>>> import numpy as np
>>> np.set_printoptions(suppress=True, linewidth=200)
>>> th = np.deg2rad(30)
>>> J = np.eye(6)
>>> J[np.ix_([3, 2], [3, 2])] = [[np.cos(th), -np.sin(th)], [np.sin(th), np.cos(th)]]
>>> J.round(1)
array([[ 1. ,  0. ,  0. ,  0. ,  0. ,  0. ],
       [ 0. ,  1. ,  0. ,  0. ,  0. ,  0. ],
       [ 0. ,  0. ,  0.9,  0.5,  0. ,  0. ],
       [ 0. ,  0. , -0.5,  0.9,  0. ,  0. ],
       [ 0. ,  0. ,  0. ,  0. ,  1. ,  0. ],
       [ 0. ,  0. ,  0. ,  0. ,  0. ,  1. ]])
>>> np.round(np.linalg.pinv(J), 1)
array([[ 1. ,  0. ,  0. ,  0. ,  0. ,  0. ],
       [ 0. ,  1. ,  0. ,  0. ,  0. ,  0. ],
       [ 0. ,  0. ,  0.9, -0.5,  0. ,  0. ],
       [ 0. ,  0. ,  0.5,  0.9,  0. ,  0. ],
       [ 0. ,  0. ,  0. ,  0. ,  1. ,  0. ],
       [ 0. ,  0. ,  0. ,  0. ,  0. ,  1. ]])
>>> B = np.array([[2, 0], [2, 3]])
>>> W2 = np.array([[-2, 2, 2], [-4, 0, -5], [9, -2, 9]])
>>> A = np.kron(B, W2)
>>> A
array([[ -4,   4,   4,   0,   0,   0],
       [ -8,   0, -10,   0,   0,   0],
       [ 18,  -4,  18,   0,   0,   0],
       [ -4,   4,   4,  -6,   6,   6],
       [ -8,   0, -10, -12,   0, -15],
       [ 18,  -4,  18,  27,  -6,  27]])
>>> np.allclose(A @ A.T, A.T @ A)
False
>>> (A - A.T) / 2
array([[  0. ,   6. ,  -7. ,   2. ,   4. ,  -9. ],
       [ -6. ,   0. ,  -3. ,  -2. ,   0. ,   2. ],
       [  7. ,   3. ,   0. ,  -2. ,   5. ,  -9. ],
       [ -2. ,   2. ,   2. ,   0. ,   9. , -10.5],
       [ -4. ,   0. ,  -5. ,  -9. ,   0. ,  -4.5],
       [  9. ,  -2. ,   9. ,  10.5,   4.5,   0. ]])
>>> np.round(np.abs(np.linalg.eigvals(A)).max(), 1)
np.float64(32.1)
>>> np.trace(A)
np.int64(35)
>>> A @ A
array([[  56,  -32,   16,    0,    0,    0],
       [-148,    8, -212,    0,    0,    0],
       [ 284,    0,  436,    0,    0,    0],
       [ 140,  -80,   40,  126,  -72,   36],
       [-370,   20, -530, -333,   18, -477],
       [ 710,    0, 1090,  639,    0,  981]])
